$ python -q
>>> import numpy as np
>>> import numpy.linalg as la
>>> np.set_printoptions(precision=2, suppress=True, linewidth=120, sign=" ")
>>> tidy = lambda a: np.round(a, 2) + 0
>>> arr = np.array([[1, 1, 1, 1], [4, 4, 4, 4], [1, 1, 1, 1], [4, 4, 4, 4]])
>>> # columns 0 and 1 are equal
>>> rng = np.random.default_rng(8468)
>>> labels = rng.permutation(4)
>>> labels
array([ 3,  1,  2,  0])
>>> A2 = arr[labels][:, labels]
>>> np.allclose(A2, arr)
False
>>> np.diag(A2)
array([ 4,  4,  1,  1])
>>> A2
array([[ 4,  4,  4,  4],
       [ 4,  4,  4,  4],
       [ 1,  1,  1,  1],
       [ 1,  1,  1,  1]])
>>> np.trace(A2)
np.int64(10)
>>> A = np.load("case8.npy")
>>> A
array([[-41.55, -39.49, -80.14, -80.35,  79.17],
       [-38.35, -39.75, -80.09, -80.87,  78.51],
       [-40.14, -39.73, -78.94, -79.75,  81.92],
       [-41.87, -39.86, -79.98, -79.4 ,  80.12],
       [-41.25, -39.58, -80.5 , -80.88,  79.6 ],
       [-39.5 , -39.83, -79.94, -80.73,  79.76],
       [-40.87, -39.6 , -78.92, -79.81,  81.12],
       [-41.1 , -40.41, -80.08, -80.76,  81.62],
       [-42.59, -39.87, -80.12, -78.44,  80.12],
       [-39.45, -40.04, -80.07, -80.02,  79.13]])
>>> Uu, s = la.svd(A)
Traceback (most recent call last):
  File "<python-input-16>", line 1, in <module>
    Uu, s = la.svd(A)
    ^^^^^
ValueError: too many values to unpack (expected 2)
>>> Uu, s, VT = la.svd(A, full_matrices=False)
>>> tidy(np.cumsum(s ** 2) / np.sum(s ** 2))
array([ 1.,  1.,  1.,  1.,  1.])
>>> tidy(Uu.T @ A @ VT.T)
array([[ 473.85,    0.  ,    0.  ,    0.  ,    0.  ],
       [   0.  ,    4.36,    0.  ,    0.  ,    0.  ],
       [   0.  ,    0.  ,    3.17,    0.  ,    0.  ],
       [   0.  ,    0.  ,    0.  ,    1.22,    0.  ],
       [   0.  ,    0.  ,    0.  ,    0.  ,    0.37]])
>>> np.allclose(Uu * s @ VT, A)
True
>>> tidy(s / s[0])
array([ 1.  ,  0.01,  0.01,  0.  ,  0.  ])
>>> Uu.shape, s.shape, VT.shape
((10, 5), (5,), (5, 5))
>>> tidy(np.abs(VT[0]))
array([ 0.27,  0.27,  0.53,  0.53,  0.53])
>>> tidy(VT @ VT.T)
array([[ 1.,  0.,  0.,  0.,  0.],
       [ 0.,  1.,  0.,  0.,  0.],
       [ 0.,  0.,  1.,  0.,  0.],
       [ 0.,  0.,  0.,  1.,  0.],
       [ 0.,  0.,  0.,  0.,  1.]])
>>> tidy(np.sqrt((s ** 2).sum())), tidy(la.norm(A))
(np.float64(473.88), np.float64(473.88))
>>> np.abs(Uu[:, 0]).round(6).argmax()
np.int64(7)
>>> tidy(Uu.T @ Uu)
array([[ 1.,  0.,  0.,  0.,  0.],
       [ 0.,  1.,  0.,  0.,  0.],
       [ 0.,  0.,  1.,  0.,  0.],
       [ 0.,  0.,  0.,  1.,  0.],
       [ 0.,  0.,  0.,  0.,  1.]])
>>> d = la.norm(A[:, None] - A[None], axis=-1)
>>> tidy(d[:5, :5])
array([[ 0.  ,  3.32,  3.38,  1.44,  0.83],
       [ 3.32,  0.  ,  4.17,  4.14,  3.13],
       [ 3.38,  4.17,  0.  ,  2.73,  3.22],
       [ 1.44,  4.14,  2.73,  0.  ,  1.79],
       [ 0.83,  3.13,  3.22,  1.79,  0.  ]])
>>> np.unravel_index(d.round(6).argmax(), d.shape)
(np.int64(1), np.int64(8))
>>> la.matrix_rank(d ** 2)
np.int64(7)
>>> tidy(d[9])
array([ 2.2 ,  1.55,  3.12,  2.69,  2.14,  0.98,  2.75,  3.1 ,  3.66,  0.  ])
>>> tidy(la.norm(A, axis=1))
array([ 149.77,  148.89,  149.97,  149.87,  150.42,  149.72,  149.72,  151.39,  149.65,  149.12])
>>> np.flatnonzero(d[9] < d.mean() / 2)
array([ 5,  9])
>>> la.cond(A) > 100
np.True_
>>> np.argsort(-la.norm(A, axis=0).round(6), kind="stable")[:3]
array([ 4,  3,  2])
>>> [round(float(x), 2) for x in la.svd(A, compute_uv=False)[:3]]
[473.85, 4.36, 3.17]
>>> feats = np.load("dump.npy")
>>> feats
array([[ 0,  0,  2,  0, -1, -1],
       [-1,  0,  0,  2,  0, -1],
       [-1, -1,  0,  0,  2,  0],
       [ 0, -1, -1,  0,  0,  2],
       [ 2,  0, -1, -1,  0,  0],
       [ 0,  2,  0, -1, -1,  0]])
>>> feats.ravel(order="F")
array([ 0, -1, -1,  0,  2,  0,  0,  0, -1, -1,  0,  2,  2,  0,  0, -1, -1,  0,  0,  2,  0,  0, -1, -1, -1,  0,  2,  0,
        0, -1, -1, -1,  0,  2,  0,  0])
>>> feats.reshape(-1, 2)
array([[ 0,  0],
       [ 2,  0],
       [-1, -1],
       [-1,  0],
       [ 0,  2],
       [ 0, -1],
       [-1, -1],
       [ 0,  0],
       [ 2,  0],
       [ 0, -1],
       [-1,  0],
       [ 0,  2],
       [ 2,  0],
       [-1, -1],
       [ 0,  0],
       [ 0,  2],
       [ 0, -1],
       [-1,  0]])
>>> feats.reshape(2, -1)
array([[ 0,  0,  2,  0, -1, -1, -1,  0,  0,  2,  0, -1, -1, -1,  0,  0,  2,  0],
       [ 0, -1, -1,  0,  0,  2,  2,  0, -1, -1,  0,  0,  0,  2,  0, -1, -1,  0]])
>>> blk = feats.reshape(6, 2, -1)
>>> np.einsum("ihd,jhd->hij", blk, blk).shape
(2, 6, 6)
>>> np.swapaxes(blk, 1, 2)[5]
array([[ 0, -1],
       [ 2, -1],
       [ 0,  0]])
>>> blk.transpose(1, 0, 2)
array([[[ 0,  0,  2],
        [-1,  0,  0],
        [-1, -1,  0],
        [ 0, -1, -1],
        [ 2,  0, -1],
        [ 0,  2,  0]],

       [[ 0, -1, -1],
        [ 2,  0, -1],
        [ 0,  2,  0],
        [ 0,  0,  2],
        [-1,  0,  0],
        [-1, -1,  0]]])
>>> np.einsum("ihd,ihd->ih", blk, blk)
array([[ 4,  2],
       [ 1,  5],
       [ 2,  4],
       [ 2,  4],
       [ 5,  1],
       [ 4,  2]])
>>> Uu, s, VT = la.svd(feats)
>>> V = VT[:(s > 1e-8).sum()]
>>> x = feats[4] + 4 * feats[2] + rng.integers(2) * np.eye(6)[3]
>>> x
array([-2., -4., -1.,  0.,  8.,  0.])
>>> tidy(la.norm(x - V.T @ V @ x))
np.float64(0.41)
>>> np.allclose(V.T @ V @ x, x)
False
>>> A2 = feats + rng.integers(-2, 3, (6, 5)) @ rng.integers(-2, 3, (5, 6))
>>> A2
array([[  6,   4,   8,  -4,   9, -11],
       [ -8,  -4,  -2,   6,   2,  -7],
       [ -5,  -5,   0,   6,   8,  -4],
       [  9,   4,   2,  -7,   4,  -1],
       [  1,   1,   1,  -2,  -3,   2],
       [ -4,  -4,   7,   1,   4,   1]])
>>> A2 - feats
array([[  6,   4,   6,  -4,  10, -10],
       [ -7,  -4,  -2,   4,   2,  -6],
       [ -4,  -4,   0,   6,   6,  -4],
       [  9,   5,   3,  -7,   4,  -3],
       [ -1,   1,   2,  -1,  -3,   2],
       [ -4,  -6,   7,   2,   5,   1]])
>>> np.abs(A2 - feats).sum(axis=1)
array([ 40,  25,  24,  31,  10,  25])
>>> tidy(la.svd(A2 - feats, compute_uv=False))
array([ 21.5 ,  17.92,   9.22,   4.04,   2.04,   0.  ])
>>> W = np.array([[-1, -1, 0, -3, 2, -2],
...     [2, -2, -2, -1, 2, -1],
...     [2, -2, 2, -1, 0, 3],
...     [-2, 2, 3, 2, -2, 3],
...     [2, 2, 2, 0, -2, 0],
...     [2, -2, -3, 2, -2, 0]])
>>> c = np.array([1, 4, 3, 3, 1, 4])
>>> act = np.maximum(feats @ W + c, 0)
>>> (act > 0).astype(int)
array([[ 1,  0,  1,  0,  1,  1],
       [ 0,  1,  1,  1,  0,  1],
       [ 1,  1,  1,  1,  0,  1],
       [ 1,  1,  0,  1,  0,  1],
       [ 0,  1,  0,  0,  1,  0],
       [ 1,  0,  0,  0,  1,  0]])
>>> tidy((act > 0).mean(axis=0))
array([ 0.67,  0.67,  0.5 ,  0.5 ,  0.5 ,  0.67])
>>> Z = np.array([[2, 2], [5, 0], [4, 1], [5, 0], [1, 5], [2, 0]])
>>> act @ Z
array([[  59,   35],
       [ 167,   12],
       [ 148,   17],
       [  71,    2],
       [  17,   35],
       [  19,   55]])
>>> J = np.load("w.npy")
>>> J
array([[-2.05, -0.99,  2.99],
       [-1.94, -0.93,  3.01],
       [-1.96, -0.95,  3.02],
       [-2.  , -0.95,  3.01],
       [-0.05,  2.04,  1.07],
       [-0.03,  1.97,  1.03],
       [-0.09,  2.05,  1.08],
       [ 0.01,  2.01,  0.97],
       [-0.09,  3.04, -2.98],
       [ 0.06,  2.97, -3.03],
       [-0.01,  3.04, -3.03],
       [ 0.03,  2.98, -3.02]])
>>> Z = J[[4, 3]].astype(float)
>>> for _ in range(7):
...     labels = la.norm(J[:, None] - Z, axis=-1).argmin(axis=1)
...     Z = np.array([J[labels == j].mean(axis=0) for j in range(2)])
... 
>>> labels
array([ 1,  1,  1,  1,  0,  0,  0,  0,  0,  0,  0,  0])
>>> tidy(Z[1] - Z[0])
array([-1.97, -3.47,  4.  ])
>>> tidy(Z)
array([[-0.02,  2.51, -0.99],
       [-1.99, -0.96,  3.01]])
